$ ipython --no-banner

In [1]: import numpy as np

In [2]: from numpy import linalg as LA

In [3]: np.set_printoptions(suppress=True, linewidth=120)

In [4]: W0 = np.load("block9.npy")

In [5]: W0
Out[5]: 
array([[ 1,  0,  0],
       [ 3,  1,  0],
       [-3, -4,  1]])

In [6]: # triangular: eigenvalues sit on the diagonal

In [7]: w, V = LA.eig(W0)

In [8]: W0 @ V[:, 0] - w[0] * V[:, 0]
Out[8]: array([0., 0., 0.])

In [9]: np.prod(w)
Out[9]: np.float64(1.0)

In [10]: proj = np.triu(np.array([[3, -1, 1], [3, 3, 3], [0, -3, 3]]), 1) + np.eye(3)

In [11]: M2 = proj @ W0 @ LA.inv(proj)

In [12]: round(LA.det(M2), 1)
Out[12]: np.float64(1.0)

In [13]: LA.matrix_rank(M2)
Out[13]: np.int64(3)

In [14]: X = np.load("mat.npy")

In [15]: X
Out[15]: 
array([[ 5,  6,  7,  8],
       [ 9, 10, 11, 12],
       [13, 14, 15, 16],
       [17, 18, 19, 20],
       [21, 22, 23, 24]])

In [16]: # rows and columns are dependent

In [17]: np.argsort(-LA.norm(X, axis=0).round(6), kind="stable")[:3]
Out[17]: array([3, 2, 1])

In [18]: np.round(LA.norm(X, 2) / LA.norm(X), 1)
Out[18]: np.float64(1.0)

In [19]: [round(float(x), 1) for x in LA.svd(X, compute_uv=False)[:3]]
Out[19]: [69.8, 1.8, 0.0]

In [20]: rng = np.random.default_rng(201)

In [21]: M2 = X + rng.integers(-2, 3, (5, 2)) @ rng.integers(-2, 3, (2, 4))

In [22]: M2
Out[22]: 
array([[ 5,  6, 11, 14],
       [ 5, 10, 11, 16],
       [17, 14, 15, 12],
       [19, 18, 19, 18],
       [26, 22, 25, 22]])

In [23]: M2 - X
Out[23]: 
array([[ 0,  0,  4,  6],
       [-4,  0,  0,  4],
       [ 4,  0,  0, -4],
       [ 2,  0,  0, -2],
       [ 5,  0,  2, -2]])

In [24]: LA.matrix_rank(M2 - X, tol=1e-8)
Out[24]: np.int64(2)

In [25]: np.round(LA.svd(M2 - X, compute_uv=False), 1) + 0
Out[25]: array([10.8,  6.4,  0. ,  0. ])

In [26]: np.abs(M2 - X).sum(axis=1)
Out[26]: array([10,  8,  8,  4,  9])
